>>> import numpy as np
>>> np.set_printoptions(suppress=True, linewidth=200)
>>> J = np.array([[0.3, 2.0, 4.0], [5.0, 4.3, 3.0], [0.0, 2.0, 4.3]])
>>> u, g = J[0], J[1]
>>> print(u @ g)
22.1
>>> p = (u @ g) / (u @ u) * u
>>> print(np.linalg.matrix_rank(np.outer(u, g)))
1
>>> round(np.linalg.norm(u + g) ** 2 + np.linalg.norm(u - g) ** 2, 1)
np.float64(145.2)
>>> np.round(np.linalg.eigvals(J).sum().real, 1)
np.float64(8.9)
>>> print(np.round(np.linalg.det(J[::-1]), 1))
-0.7
>>> np.round(np.poly(J), 1)
array([ 1. , -8.9,  5.1, -0.7])
>>> print(np.round(np.linalg.eigvals(J), 1))
[0.3+0.j 0.3-0.j 8.3+0.j]
>>> vec = np.array([0, 1, 1])
>>> y = J @ vec
>>> y
array([6. , 7.3, 6.3])
>>> print(np.round(np.linalg.solve(J, y), 1) + 0)
[0. 1. 1.]
>>> np.round(np.linalg.solve(J, J[:, 1]), 1)
array([0., 1., 0.])
>>> rng = np.random.default_rng(719395)
>>> z = rng.integers(0, 3, 5)
>>> A = np.array([[2, 1, 3, 3, 0],
...     [3, 1, 0, 3, 0],
...     [0, 1, 3, 0, 3],
...     [1, 3, 2, 1, 2],
...     [2, 2, 2, 3, 1]]) * (z[:, None] == z)
>>> A
array([[2, 0, 0, 0, 0],
       [0, 1, 0, 3, 0],
       [0, 0, 3, 0, 0],
       [0, 3, 0, 1, 2],
       [0, 2, 0, 3, 1]])
>>> print(np.round(np.sort(np.linalg.eigvals(A).real), 1))
[-2.4  0.2  2.   3.   5.2]
>>> X = np.load("w.npy")
>>> X
array([[ 3. ,  3. ,  0.8,  3.8],
       [ 2.7,  3.1,  1.2,  4.1],
       [ 2.9,  2.9,  1. ,  4. ],
       [ 3. ,  3.1,  1. ,  3.8],
       [ 3. ,  3.1,  1. ,  3.8],
       [ 2.9,  3.1,  1. ,  4.1],
       [ 2.8,  3.1,  1.1,  3.9],
       [-1.9, -4.1,  5. ,  2. ],
       [-1.8, -3.9,  5.1,  1.9],
       [-2. , -4. ,  5. ,  2. ],
       [-2. , -4. ,  4.9,  1.9],
       [-2. , -3.9,  5. ,  2. ],
       [-2. , -3.9,  5. ,  1.9],
       [-1.8, -4. ,  5. ,  1.9]])
>>> Ac = X - X.mean(axis=0)
>>> V = np.linalg.svd(Ac)[2][:2]
>>> Y = Ac - Ac @ V.T @ V
>>> np.round(np.diag(V.T @ V), 1)
array([0.5, 0.7, 0.3, 0.5])
>>> K = np.array([[-0.4, -0.1, 1.8, 1.1],
...     [2.0, -0.5, -0.2, 0.5],
...     [0.4, 1.3, -0.3, -1.0],
...     [-1.0, 0.5, -1.3, -1.8]])
>>> K[:, 1] *= 20
>>> print(K)
[[ -0.4  -2.    1.8   1.1]
 [  2.  -10.   -0.2   0.5]
 [  0.4  26.   -0.3  -1. ]
 [ -1.   10.   -1.3  -1.8]]
>>> blk = np.stack([K, -1 * K, K[::-1]])
>>> np.linalg.matrix_rank(blk)
array([4, 4, 4])
>>> print(blk.shape)
(3, 4, 4)
>>> np.round(np.linalg.det(blk), 1)
array([-51.5, -51.5, -51.5])
>>> np.round(np.einsum("bij,cij->bc", blk, blk), 1)
array([[ 896.1, -896.1, -567.1],
       [-896.1,  896.1,  567.1],
       [-567.1,  567.1,  896.1]])
>>> round(np.linalg.norm(K, 2) / np.linalg.norm(K), 1)
np.float64(1.0)
>>> np.argsort(-np.linalg.norm(K, axis=0).round(6), kind="stable")[:3]
array([1, 3, 0])
>>> np.round(np.abs(np.linalg.svd(K)[2][-1]), 1) + 0
array([0.2, 0. , 0.6, 0.8])
>>> np.linalg.cond(K) > 100
np.True_
>>> C2 = K.T @ K
>>> np.round(np.linalg.eigvalsh(C2)[::-1], 1)
array([884. ,   6.9,   5.1,   0.1])
>>> np.allclose(C2, C2.T)
True
>>> np.round(np.diag(C2), 1)
array([  5.3, 880. ,   5.1,   5.7])
>>> F = np.load("m.npy")
>>> F
array([[ -6.9, -38.9,   4.2],
       [ 14.5,  -3. ,   6.9],
       [ 10.8,   9.5, -16.2],
       [-20.4,  33.1,   9.3],
       [-21.2, -18.2,   2.6],
       [ -1.6,   7.9,   3.1],
       [ -2.2,  -5.6,   6.4],
       [  0.1,  -0.5,  -6.9],
       [-11.4,  21.8,  -9.2],
       [-13. ,  -8.7,  -6.8],
       [-11.5,  11.8, -13.2],
       [  5. ,  -5.7,  -5.5],
       [  8.8,  -0.7,   0.5],
       [  9.1,  35.6,  -4.2],
       [ -7.9, -46.6, -10. ],
       [-17.3,  -2.1,   7.1],
       [  1.3,   9.4,   7.5],
       [ 14.6, -45.2, -14.2],
       [  9.3, -22. ,  -0.4],
       [  1.4, -37. ,  -0.2],
       [-18.1,   3.4,  -9. ],
       [  6.1,   1.3,   0. ],
       [  0.7,  23.5,  -6.5],
       [ -0.9,  11.7,  18.1],
       [-22.5, -14.6,  -8.4],
       [ -0.1, -17.6,  -2.7]])
>>> cent = F[[4, 8]].astype(float)
>>> for _ in range(3):
...     z = np.linalg.norm(F[:, None] - cent, axis=-1).argmin(axis=1)
...     cent = np.array([F[z == j].mean(axis=0) for j in range(2)])
... 
>>> z
array([0, 1, 1, 1, 0, 1, 1, 1, 1, 0, 1, 1, 1, 1, 0, 1, 1, 0, 0, 0, 1, 1, 1, 1, 0, 0])
>>> np.bincount(z)
array([ 9, 17])
